$ python3 -q
>>> import numpy as np
>>> from numpy import linalg as LA
>>> np.set_printoptions(suppress=True, linewidth=200)
>>> E = np.load("layer5.npy")
>>> E
array([[-5.96, -1.5 , -0.9 , -0.8 , -0.3 ,  0.1 , -0.3 ],
       [-4.27, -1.1 , -0.1 , -0.7 , -1.8 , -1.4 , -0.7 ],
       [-4.34, -1.1 ,  0.  ,  0.1 , -1.4 ,  0.5 , -1.4 ],
       [ 2.18,  0.5 , -0.4 , -0.1 , -1.  , -0.3 ,  1.7 ],
       [-3.54, -0.9 ,  0.4 ,  1.1 , -0.6 ,  0.4 , -0.6 ],
       [-5.8 , -1.4 ,  1.3 ,  0.2 ,  0.2 ,  1.  ,  0.1 ],
       [ 5.73,  1.4 , -0.1 ,  2.1 ,  0.3 ,  0.4 ,  1.  ],
       [-0.1 ,  0.  ,  0.5 ,  0.6 , -0.1 ,  0.6 ,  0.6 ],
       [10.24,  2.6 ,  0.9 ,  0.3 ,  1.5 ,  0.3 ,  1.6 ],
       [ 6.02,  1.5 , -2.8 , -0.4 ,  0.  ,  1.2 , -0.6 ],
       [-0.19, -0.1 ,  0.5 , -0.1 ,  0.9 ,  1.2 , -0.2 ],
       [ 7.57,  1.9 , -0.5 ,  2.3 ,  0.1 ,  0.1 , -0.6 ],
       [ 6.3 ,  1.6 , -0.6 , -1.2 ,  0.7 , -1.5 , -1.7 ]])
>>> # column 0 is much longer than the rest
>>> O, evecs = LA.qr(E[:, :6])[0], LA.qr(E[:, 6:])[0]
>>> s = LA.svd(O.T @ evecs, compute_uv=False)
>>> np.round(LA.norm(O @ O.T - evecs @ evecs.T, 2), 2)
np.float64(1.0)
>>> J = np.load("case8.npy")
>>> J
array([[2, 3, 3, 1, 2, 1, 1],
       [2, 0, 2, 2, 0, 3, 1],
       [2, 1, 0, 3, 1, 3, 3],
       [2, 3, 3, 0, 0, 3, 2],
       [1, 0, 2, 1, 0, 3, 0],
       [1, 1, 1, 3, 0, 0, 2],
       [2, 2, 1, 3, 0, 0, 2]])
>>> B = J / np.sqrt((J ** 2).mean(axis=1, keepdims=True))
>>> B[5].round(2)
array([0.66, 0.66, 0.66, 1.98, 0.  , 0.  , 1.32])
>>> np.round(LA.norm(B, axis=1), 2)
array([2.65, 2.65, 2.65, 2.65, 2.65, 2.65, 2.65])
>>> mat = np.load("a.npy")
>>> mat
array([[-12.24, -28.16,   6.14, -50.15,   4.15, -15.95,  -9.03],
       [  2.88, -14.77,   1.05, -15.46, -12.43,  28.68,  -4.4 ],
       [ -4.5 ,  13.2 ,   1.31, -10.54,  -7.  ,  -7.95, -13.05],
       [-12.65, -17.85,  -8.81,   9.03,  12.6 ,  -7.63,  -2.82],
       [-19.3 ,  -1.75,   6.08,  -6.43,  16.34, -17.42,  -1.05],
       [ -5.51,  15.64,   5.24,  -1.57,   5.68,   5.51, -22.  ],
       [ -9.01,   2.71,   5.77,  -7.16,   0.07,  10.  ,  21.47],
       [ 11.26,  10.  , -20.63,  -4.49,   4.87,  -2.02,  -5.99],
       [ -2.8 ,  17.97,  -8.95, -12.29,   8.96,  -3.35, -10.84],
       [-17.34, -12.55, -25.24,  28.53, -21.65,  -9.22,  23.31],
       [ -9.56,  20.91,  10.5 ,  -7.04,   3.86,  14.26,   0.58],
       [ -0.31, -48.83,  22.31,  -0.15, -27.09,  16.95,  -2.85],
       [-12.86, -33.21, -11.28,  15.66, -25.66, -10.01,  18.24],
       [  9.51,  51.56, -15.38,  19.93,  10.03,  -4.35,   8.92],
       [ -2.17,  15.42,  -8.92,  14.25, -10.58,   5.53,  17.92],
       [  9.76,  10.72, -13.69,   7.85,  -9.18, -12.8 ,  -0.73],
       [ 13.58,  -4.61,  -7.76,  -8.66, -33.76,  10.6 ,  -7.74],
       [ -2.29,   2.26,   6.09,  18.4 ,  15.54,  22.76,   5.09],
       [-10.48, -45.56,  17.57,   3.23, -27.11,  12.49,  14.3 ],
       [  5.96, -45.15,   1.54, -11.39,  -2.  ,  -8.84,   1.59],
       [ -2.01, -12.37, -10.09,  -5.03,   4.71,  10.13,   7.45],
       [-27.06,  11.41,  19.86,  23.5 ,   0.16,  -8.87,   0.56],
       [ -9.03,   6.7 , -16.53,   8.27,   5.72,  26.49,   8.76],
       [-19.8 ,  -0.49, -20.92,  12.17,   3.4 ,   5.2 ,   6.4 ],
       [ -6.54,  22.94,  -2.59,   9.59,  14.33, -15.92,  -7.64],
       [-16.69,  11.26,  -1.88, -31.4 ,  29.21, -13.78, -23.11],
       [ 20.51, -16.16,  -0.17, -11.51,  21.41,   7.54,  10.92],
       [  7.88, -14.4 ,   2.36,  12.83,  -8.28,  11.28,   5.16],
       [ -2.85,  18.2 ,   3.32, -37.26,  -4.62,   1.01, -13.49],
       [  8.26,  -5.01,  -5.56, -19.94, -18.81,   9.6 , -11.23],
       [  5.82,  -4.17,  15.27,   8.68,   5.56,  11.32, -15.84],
       [  6.28,  16.08,  13.6 , -19.43,  -6.65, -23.29, -18.32]])
>>> Xs = (mat - mat.mean(axis=0)) / mat.std(axis=0)
>>> np.round(Xs.std(axis=0), 2)
array([1., 1., 1., 1., 1., 1., 1.])
>>> np.argwhere(np.abs(Xs) > 2)
array([[ 0,  3],
       [ 1,  5],
       [11,  1],
       [13,  1],
       [16,  4],
       [21,  0],
       [25,  4],
       [26,  0],
       [28,  3]])
>>> coef = LA.lstsq(np.delete(Xs, 2, axis=1), Xs[:, 2])[0]
>>> coef.round(2)
array([-0.18, -0.31, -0.03, -0.01,  0.19, -0.43])
>>> round(1 - np.var(Xs[:, 2] - np.delete(Xs, 2, axis=1) @ coef), 2)
np.float64(0.25)
